In [1]: import numpy as np

In [2]: import numpy.linalg as la

In [3]: np.set_printoptions(precision=2, suppress=True, linewidth=120)

In [4]: def tidy(a):
   ...:     return np.round(a, 2) + 0
   ...: 

In [5]: mat = np.load("mat.npy")

In [6]: print(mat)
[[ 9. -4.  0.  0.]
 [-8.  9.  0.  0.]
 [ 0.  0.  2.  0.]
 [ 0.  0.  0.  5.]]

In [7]: # 3 groups of indices that never mix

In [8]: O, r_ = la.qr(mat)

In [9]: print(tidy(np.abs(np.diag(r_))))
[12.04  4.07  2.    5.  ]

In [10]: print(np.allclose(r_.T @ r_, mat.T @ mat))
True

In [11]: print(O.shape, r_.shape)
(4, 4) (4, 4)

In [12]: print(tidy(r_))
[[-12.04   8.97   0.     0.  ]
 [  0.     4.07   0.     0.  ]
 [  0.     0.     2.     0.  ]
 [  0.     0.     0.     5.  ]]

In [13]: u = np.array([-2, 1, 0, -1])

In [14]: out = r_ + np.outer(u, np.eye(4)[2])

In [15]: print(la.matrix_rank(out - r_))
1

In [16]: print(tidy(la.det(mat)))
490.0

In [17]: print(mat @ mat)
[[ 113.  -72.    0.    0.]
 [-144.  113.    0.    0.]
 [   0.    0.    4.    0.]
 [   0.    0.    0.   25.]]

In [18]: print((la.matrix_power((mat != 0) + (mat.T != 0) + np.eye(4), 4) > 0).astype(int))
[[1 1 0 0]
 [1 1 0 0]
 [0 0 1 0]
 [0 0 0 1]]

In [19]: x0 = np.array([3, 0, 3, 1])

In [20]: target = mat @ x0

In [21]: print(target)
[ 27. -24.   6.   5.]

In [22]: print(tidy(la.solve(mat, target)))
[3. 0. 3. 1.]

In [23]: print(tidy(la.solve(mat, mat[:, 2])))
[0. 0. 1. 0.]

In [24]: print(tidy(la.solve(mat, target + mat[:, 1])))
[3. 1. 3. 1.]

In [25]: J = np.load("data.npy")

In [26]: print(J)
[[0.3 4.  0.  4.  7.  0.  4.  0. ]
 [7.  8.3 7.  1.  3.  2.  1.  9. ]
 [7.  7.  9.3 8.  2.  4.  3.  4. ]
 [7.  5.  0.  4.3 4.  5.  0.  6. ]
 [6.  8.  0.  5.  5.3 9.  0.  7. ]
 [9.  6.  5.  0.  7.  6.3 4.  4. ]
 [6.  9.  0.  2.  9.  4.  2.3 6. ]
 [0.  4.  0.  4.  7.  0.  4.  0.3]]

In [27]: print([round(float(x), 2) for x in la.svd(J, compute_uv=False)[:3]])
[37.07, 12.33, 10.0]

In [28]: print(np.argsort(-la.norm(J, axis=0).round(6), kind="stable")[:3])
[1 0 4]
